$ python3 -q
>>> import numpy as np
>>> from numpy import linalg as LA
>>> np.set_printoptions(precision=1, suppress=True, linewidth=100)
>>> out = np.array([[-2, -3, -3], [2, -3, 0], [-2, 1, -1], [2, 2, -1], [-1, -3, -2]])
>>> X = out.T @ out
>>> print(X)
[[17  5  8]
 [ 5 32 12]
 [ 8 12 15]]
>>> O = X.astype(float).copy()
>>> for j in range(3):
...     O[:, j] -= O[:, :j] @ (O[:, :j].T @ O[:, j])
...     O[:, j] /= LA.norm(O[:, j])
... 
>>> print(np.round(O.T @ O, 1) + 0)
[[1. 0. 0.]
 [0. 1. 0.]
 [0. 0. 1.]]
>>> rng = np.random.default_rng(7568)
>>> out = X + rng.integers(-2, 3, (3, 2)) @ rng.integers(-2, 3, (2, 3))
>>> print(out)
[[17  5  6]
 [ 7 31  8]
 [ 6 13 15]]
>>> print(np.round(LA.svd(out - X, compute_uv=False), 1) + 0)
[5.  2.2 0. ]
>>> print(np.abs(out - X).sum(axis=1))
[2 7 3]
>>> print(out - X)
[[ 0  0 -2]
 [ 2 -1 -4]
 [-2  1  0]]
>>> print(LA.matrix_rank(out - X, tol=1e-8))
2
>>> O, evecs = LA.qr(X[:, :2])[0], LA.qr(X[:, 2:])[0]
>>> s = LA.svd(O.T @ evecs, compute_uv=False)
>>> print((s > 0.9).sum())
1
>>> Lm = LA.cholesky(X)
>>> print(X / np.sqrt(np.outer(np.diag(X), np.diag(X))))
[[1.  0.2 0.5]
 [0.2 1.  0.5]
 [0.5 0.5 1. ]]
>>> print(np.prod(np.diag(Lm)) ** 2, round(float(LA.det(X)), 1))
4249.0 4249.0
>>> print(np.diag(Lm) ** 2)
[17.  30.5  8.2]
>>> mat = np.loadtxt("m.csv", delimiter=",")
>>> print(mat.round(1) + 0)
[[ 26.5 -20.7 -30.4  17.  -17.1   0.   -4.   -4.1]
 [ 19.8 -15.  -23.3  12.4 -13.2   0.   -3.8  -4.3]
 [ 19.3 -14.6 -22.8  12.1 -12.9   0.   -3.8  -4.3]
 [ 10.1  -7.  -12.8   6.1  -7.3   0.   -3.   -3.9]
 [  9.6  -6.6 -12.3   5.8  -7.    0.   -2.9  -3.8]
 [  5.7  -3.5  -7.8   3.4  -4.5   0.   -2.2  -3.2]
 [  4.3  -2.5  -6.2   2.6  -3.6   0.   -1.8  -2.8]
 [  1.9  -0.8  -3.2   1.2  -1.8   0.   -1.   -1.9]
 [  1.9  -0.8  -3.2   1.2  -1.8   0.   -1.   -1.9]
 [  1.6  -0.6  -2.8   1.1  -1.6   0.   -0.9  -1.8]
 [  1.2  -0.4  -2.3   0.9  -1.3   0.   -0.7  -1.5]
 [  1.1  -0.3  -2.2   0.8  -1.2   0.   -0.7  -1.5]
 [  0.8  -0.1  -1.7   0.6  -0.9   0.   -0.5  -1.2]
 [  0.5   0.   -1.2   0.5  -0.7   0.   -0.4  -0.9]
 [  0.3   0.1  -0.8   0.3  -0.5   0.   -0.2  -0.7]
 [  0.2   0.1  -0.6   0.2  -0.3   0.   -0.1  -0.5]
 [  0.1   0.1  -0.4   0.2  -0.2   0.   -0.1  -0.4]
 [  0.    0.    0.    0.    0.    0.    0.    0. ]
 [  0.    0.    0.1   0.    0.    0.    0.    0.1]
 [  0.   -0.1   0.2  -0.1   0.1   0.    0.    0.2]
 [  0.2  -0.4   0.4  -0.3   0.1   0.   -0.3   0.4]
 [  0.3  -0.5   0.4  -0.4   0.1   0.   -0.4   0.4]
 [  0.3  -0.6   0.4  -0.5   0.1   0.   -0.5   0.4]
 [  0.4  -0.7   0.5  -0.7   0.1   0.   -0.7   0.4]
 [  0.7  -0.9   0.6  -1.1   0.1   0.   -1.4   0.2]
 [  0.9  -1.    0.7  -1.7   0.    0.   -2.2  -0.1]
 [  0.9  -1.1   0.7  -1.9   0.    0.   -2.5  -0.2]
 [  1.   -0.9   1.2  -3.6   0.    0.   -4.7  -1.4]
 [  0.9  -0.6   1.5  -4.6   0.    0.   -6.   -2.2]
 [  0.2   0.4   2.7  -7.5   0.3   0.   -9.3  -4.3]
 [ -0.8   1.9   4.2 -10.7   0.7   0.  -12.7  -6.7]
 [ -1.3   2.6   4.8 -11.9   0.9   0.  -14.   -7.6]
 [ -1.8   3.2   5.3 -13.1   1.1   0.  -15.1  -8.4]]
>>> Uu, s, vt = LA.svd(mat)
>>> evecs = vt[:(s > 1e-8).sum()]
>>> x0 = mat[28] + -2 * mat[21] + rng.integers(2) * np.eye(8)[5]
>>> print(x0)
[ 0.3  0.3  0.7 -3.8 -0.2  0.  -5.3 -3. ]
>>> print(round(LA.norm(x0 - evecs.T @ evecs @ x0), 1))
0.0
>>> print(np.diag(evecs.T @ evecs))
[0.4 0.5 0.5 0.4 0.1 0.  0.6 0.5]
